>>> import numpy as np
>>> from numpy import linalg as LA
>>> np.set_printoptions(suppress=True, linewidth=160)
>>> tidy = lambda a: np.round(a, 2) + 0
>>> F = np.diag(np.array([1, 2, 2, 1])) + 3 * np.eye(4, k=1) + 3 * np.eye(4, k=-1)
>>> F
array([[1., 3., 0., 0.],
       [3., 2., 3., 0.],
       [0., 3., 2., 3.],
       [0., 0., 3., 1.]])
>>> print(F @ F)
[[10.  9.  9.  0.]
 [ 9. 22. 12.  9.]
 [ 9. 12. 22.  9.]
 [ 0.  9.  9. 10.]]
>>> tidy(LA.det(F))
np.float64(40.0)
>>> (F + F.T) / 2
array([[1., 3., 0., 0.],
       [3., 2., 3., 0.],
       [0., 3., 2., 3.],
       [0., 0., 3., 1.]])
>>> np.allclose(F, F.T)
True
>>> print((F - F.T) / 2)
[[0. 0. 0. 0.]
 [0. 0. 0. 0.]
 [0. 0. 0. 0.]
 [0. 0. 0. 0.]]
>>> np.allclose(F @ F.T, F.T @ F)
True
>>> tidy(LA.det(F[::-1]))
np.float64(40.0)
>>> print(np.einsum("ii->", F))
6.0
>>> np.kron(np.eye(2, dtype=int), F)
array([[1., 3., 0., 0., 0., 0., 0., 0.],
       [3., 2., 3., 0., 0., 0., 0., 0.],
       [0., 3., 2., 3., 0., 0., 0., 0.],
       [0., 0., 3., 1., 0., 0., 0., 0.],
       [0., 0., 0., 0., 1., 3., 0., 0.],
       [0., 0., 0., 0., 3., 2., 3., 0.],
       [0., 0., 0., 0., 0., 3., 2., 3.],
       [0., 0., 0., 0., 0., 0., 3., 1.]])
>>> ev, evecs = LA.eigh(F)
>>> (ev > 1e-8).sum(), (ev < -1e-8).sum()
(np.int64(2), np.int64(2))
>>> np.abs(evecs[:, -1]).round(6).argmax()
np.int64(1)
>>> tidy(ev)
array([-3.16, -0.61,  3.16,  6.61])
>>> tidy(evecs.T @ F @ evecs)
array([[-3.16,  0.  ,  0.  ,  0.  ],
       [ 0.  , -0.61,  0.  ,  0.  ],
       [ 0.  ,  0.  ,  3.16,  0.  ],
       [ 0.  ,  0.  ,  0.  ,  6.61]])
>>> tidy(np.abs(evecs[:, -1]))
array([0.33, 0.62, 0.62, 0.33])
>>> tidy(LA.eigvalsh(F + 3 * np.eye(4)))
array([-0.16,  2.39,  6.16,  9.61])
>>> x0 = np.array([-1, -1, 2, -2])
>>> y = F @ x0
>>> y
array([-4.,  1., -5.,  4.])
>>> print(tidy(LA.solve(F.T, F[3])))
[0. 0. 0. 1.]
>>> K = np.load("w.npy")
>>> K
array([[3, 3, 1, 3, 1, 1, 1],
       [3, 3, 1, 3, 1, 1, 1]])
>>> B = K / np.sqrt((K ** 2).mean(axis=1, keepdims=True))
>>> LA.matrix_rank(K - K.mean(axis=1, keepdims=True))
np.int64(1)
>>> print(LA.matrix_rank(B) == LA.matrix_rank(K))
True
>>> print(np.abs(np.diag(LA.qr(K)[1])) > 1e-9)
[ True False]
>>> tidy(K @ LA.pinv(K) @ K)
array([[3., 3., 1., 3., 1., 1., 1.],
       [3., 3., 1., 3., 1., 1., 1.]])
>>> np.unique(K.round(6), axis=0).shape
(1, 7)
>>> U, sigma, Vt = LA.svd(K)
>>> print(tidy(sigma))
[7.87 0.  ]
>>> np.argmax(sigma[:-1] / (sigma[1:] + 1e-6)) + 1
np.int64(1)
>>> B = U[:, :1] @ np.diag(sigma[:1]) @ Vt[:1]
>>> print(tidy(B))
[[3. 3. 1. 3. 1. 1. 1.]
 [3. 3. 1. 3. 1. 1. 1.]]
>>> r0 = np.array([0, 2, 1, 1, 0])
>>> rng = np.random.default_rng(74445)
>>> X = np.outer(rng.normal(size=20), r0) + 0.02 * rng.normal(size=(20, 5))
>>> print(tidy(X))
[[ 0.    0.31  0.13  0.17 -0.01]
 [ 0.01 -1.87 -0.92 -0.89  0.  ]
 [-0.02  1.47  0.75  0.73  0.02]
 [ 0.01  1.09  0.52  0.52 -0.01]
 [ 0.02  0.58  0.29  0.31  0.02]
 [ 0.03 -3.47 -1.74 -1.73  0.  ]
 [ 0.   -1.07 -0.54 -0.51  0.01]
 [ 0.01 -3.7  -1.85 -1.87  0.01]
 [-0.03 -0.88 -0.46 -0.42  0.01]
 [ 0.01  1.17  0.63  0.59  0.  ]
 [ 0.01  0.5   0.22  0.24  0.02]
 [ 0.01  0.8   0.36  0.37  0.02]
 [-0.01 -2.42 -1.19 -1.23  0.  ]
 [ 0.03  2.95  1.5   1.52 -0.04]
 [ 0.    1.34  0.69  0.72  0.  ]
 [-0.03  2.71  1.37  1.37  0.02]
 [ 0.01 -0.98 -0.5  -0.52  0.04]
 [-0.02  1.68  0.87  0.86 -0.03]
 [-0.02  2.56  1.3   1.3   0.01]
 [-0.05  4.43  2.23  2.24 -0.03]]
>>> x0 = np.array([1, 2, 2, -2, -2])
>>> y = X @ x0
>>> c, lr = np.zeros(5), 1 / LA.norm(X, 2) ** 2
>>> for i in range(40):
...     c -= lr * X.T @ (X @ c - y)
...     if i % 10 == 0: print(i, round(LA.norm(X @ c - y), 2))
... 
0 0.28
10 0.28
20 0.28
30 0.28
>>> tidy(c)
array([ 0.  ,  1.33,  0.67,  0.66, -0.01])
>>> print(tidy(LA.cond(X)))
179.77
>>> Xc = X - X.mean(axis=0)
>>> evecs = LA.svd(Xc)[2][:1]
>>> B = Xc - Xc @ evecs.T @ evecs
>>> tidy(LA.norm(B) / LA.norm(Xc))
np.float64(0.01)
>>> Xc = (X - X.mean(axis=0)) / X.std(axis=0)
>>> print(np.argwhere(np.abs(Xc) > 2))
[[13  4]
 [16  4]
 [19  0]]
>>> tidy(Xc.std(axis=0))
array([1., 1., 1., 1., 1.])
>>> c = LA.lstsq(np.delete(Xc, 2, axis=1), Xc[:, 2])[0]
>>> print(tidy(c))
[ 0.    0.67  0.33 -0.01]
>>> basis = X[[13, 2]].astype(float)
>>> for _ in range(7):
...     idx = LA.norm(X[:, None] - basis, axis=-1).argmin(axis=1)
...     basis = np.array([X[idx == j].mean(axis=0) for j in range(2)])
... 
>>> idx
array([0, 1, 0, 0, 0, 1, 1, 1, 1, 0, 0, 0, 1, 0, 0, 0, 1, 0, 0, 0])
>>> np.abs(basis[1] - basis[0]).argmax()
np.int64(1)
>>> round(np.log10(LA.cond(X)))
2
>>> print(LA.matrix_rank(X, rtol=0.1))
1
>>> LA.cond(X) > 100
np.True_
>>> [round(float(x), 2) for x in LA.svd(X, compute_uv=False)[:3]]
[11.7, 0.11, 0.09]
>>> data, _ = LA.qr(np.array([[1.3, 0.1, -0.5], [-0.1, 0.1, -1.0], [0.3, 1.3, -0.5]]))
>>> tidy(data)
array([[-0.97,  0.22, -0.1 ],
       [ 0.07, -0.1 , -0.99],
       [-0.22, -0.97,  0.08]])
>>> x0 = np.array([2, -2, 0])
>>> [p for p in range(1, 25) if np.allclose(LA.matrix_power(data, p), np.eye(3))]
[]
>>> print(tidy(LA.inv(data)))
[[-0.97  0.07 -0.22]
 [ 0.22 -0.1  -0.97]
 [-0.1  -0.99  0.08]]
>>> tidy(LA.norm(x0)), tidy(LA.norm(data @ x0))
(np.float64(2.83), np.float64(2.83))
>>> tidy(np.sort(np.abs(np.degrees(np.angle(LA.eigvals(data))))))
array([  0.  , 174.48, 174.48])
>>> tidy(data.T @ (data @ x0))
array([ 2., -2.,  0.])
>>> tidy(np.abs(LA.eigvals(data)))
array([1., 1., 1.])
>>> Q, Rm = LA.qr(data)
>>> tidy(np.abs(np.diag(Rm)))
array([1., 1., 1.])
>>> tidy(Rm)
array([[1., 0., 0.],
       [0., 1., 0.],
       [0., 0., 1.]])
>>> tidy(Q)
array([[-0.97,  0.22, -0.1 ],
       [ 0.07, -0.1 , -0.99],
       [-0.22, -0.97,  0.08]])
>>> Q.shape, Rm.shape
((3, 3), (3, 3))
>>> tidy(Q @ Rm)
array([[-0.97,  0.22, -0.1 ],
       [ 0.07, -0.1 , -0.99],
       [-0.22, -0.97,  0.08]])
>>> print(np.allclose(Rm.T @ Rm, data.T @ data))
True
>>> x0 = np.array([2, -4, -2])
>>> y = data @ x0
>>> c, lr = np.zeros(3), 1 / LA.norm(data, 2) ** 2
>>> for i in range(300):
...     c -= lr * data.T @ (data @ c - y)
...     if i % 50 == 0: print(i, round(LA.norm(data @ c - y), 2))
... 
0 0.0
50 0.0
100 0.0
150 0.0
200 0.0
250 0.0
>>> print(tidy(c))
[ 2. -4. -2.]
>>> tidy(LA.cond(data))
np.float64(1.0)
>>> B = np.array([[5, 9, 3, 6, 5],
...     [5, 9, 2, 6, 9],
...     [1, 1, 5, 5, 8],
...     [2, 6, 0, 4, 8],
...     [9, 2, 4, 5, 2]])
>>> m1 = B - B.T
>>> m1
array([[ 0,  4,  2,  4, -4],
       [-4,  0,  1,  0,  7],
       [-2, -1,  0,  5,  4],
       [-4,  0, -5,  0,  3],
       [ 4, -7, -4, -3,  0]])
>>> idx = rng.permutation(5)
>>> idx
array([2, 4, 3, 0, 1])
>>> B = m1[idx][:, idx]
>>> B
array([[ 0,  4,  5, -2, -1],
       [-4,  0, -3,  4, -7],
       [-5,  3,  0, -4,  0],
       [ 2, -4,  4,  0,  4],
       [ 1,  7,  0, -4,  0]])
>>> np.trace(B)
np.int64(0)
>>> print(tidy(np.sort(np.abs(LA.eigvals(B)))))
[ 0.    5.    5.   11.27 11.27]
>>> B = np.array([[5]])
>>> basis = np.array([[2, -2, 0], [-4, -5, 5], [5, -3, 0]])
>>> A = np.block([[B, np.array([[0, 1, -2]])], [np.zeros((3, 1)), basis]])
>>> A
array([[ 5.,  0.,  1., -2.],
       [ 0.,  2., -2.,  0.],
       [ 0., -4., -5.,  5.],
       [ 0.,  5., -3.,  0.]])
>>> print(tidy(LA.norm(A[0] - A[1])))
6.48
>>> tidy(LA.norm(A, 2))
np.float64(8.47)
>>> print(tidy(LA.norm(A, "nuc")))
20.22
>>> T = np.stack([A, 2 * A, A[::-1]])
>>> tidy(LA.norm(T, axis=(1, 2)))
array([11.75, 23.49, 11.75])
>>> np.einsum("bij,cij->bc", T, T)
array([[138., 276.,  -2.],
       [276., 552.,  -4.],
       [ -2.,  -4., 138.]])
>>> B = np.array([[0, 1, -1, 2], [-1, 2, -1, 2], [-2, 0, -2, -2], [0, -2, -2, -2]])
>>> E = np.triu(B, 1)
>>> E
array([[ 0,  1, -1,  2],
       [ 0,  0, -1,  2],
       [ 0,  0,  0, -2],
       [ 0,  0,  0,  0]])
>>> # rank 3
>>> def softmax(z):
...     e = np.exp(z - z.max(axis=-1, keepdims=True))
...     return e / e.sum(axis=-1, keepdims=True)
... 
>>> softmax(E[3] + -2)
array([0.25, 0.25, 0.25, 0.25])
>>> softmax(E).sum(axis=1)
array([1., 1., 1., 1.])
>>> scores = E @ E.T / np.sqrt(4)
>>> softmax(scores)[3] @ E
array([ 0.  ,  0.25, -0.5 ,  0.5 ])
>>> softmax(scores).round(6).argmax(axis=1)
array([0, 0, 2, 0])
>>> tidy(softmax(scores + np.triu(np.full(scores.shape, -np.inf), 1)))
array([[1.  , 0.  , 0.  , 0.  ],
       [0.5 , 0.5 , 0.  , 0.  ],
       [0.02, 0.02, 0.96, 0.  ],
       [0.25, 0.25, 0.25, 0.25]])
>>> mat = np.load("block1.npy")
>>> mat
array([[-15, -15,  12,  12],
       [  0,   0,   0,   0],
       [ 21,  21,   6,   6],
       [  0,   0,   0,   0]])
>>> # rows and columns are dependent
>>> np.allclose(mat[:-1].T @ LA.lstsq(mat[:-1].T, mat[-1])[0], mat[-1])
True
>>> LA.lstsq(mat[:-1].T, mat[-1])[2]
np.int32(2)
>>> tidy(mat @ LA.pinv(mat) @ mat)
array([[-15., -15.,  12.,  12.],
       [  0.,   0.,   0.,   0.],
       [ 21.,  21.,   6.,   6.],
       [  0.,   0.,   0.,   0.]])
>>> LA.cond(mat) > 100
np.True_
>>> LA.matrix_rank(mat, rtol=0.1)
np.int64(2)
>>> U, sigma, Vt = LA.svd(mat)
>>> evecs = Vt[:(sigma > 1e-8).sum()]
>>> x0 = mat[2] + -3 * mat[3] + rng.integers(2) * np.eye(4)[1]
>>> x0
array([21., 21.,  6.,  6.])
>>> print(tidy(LA.norm(x0 - evecs.T @ evecs @ x0)))
0.0
>>> tidy(np.diag(evecs.T @ evecs))
array([0.5, 0.5, 0.5, 0.5])
>>> print(np.allclose(evecs.T @ evecs @ x0, x0))
True
>>> LA.matrix_rank(np.vstack([mat, x0]))
np.int64(2)
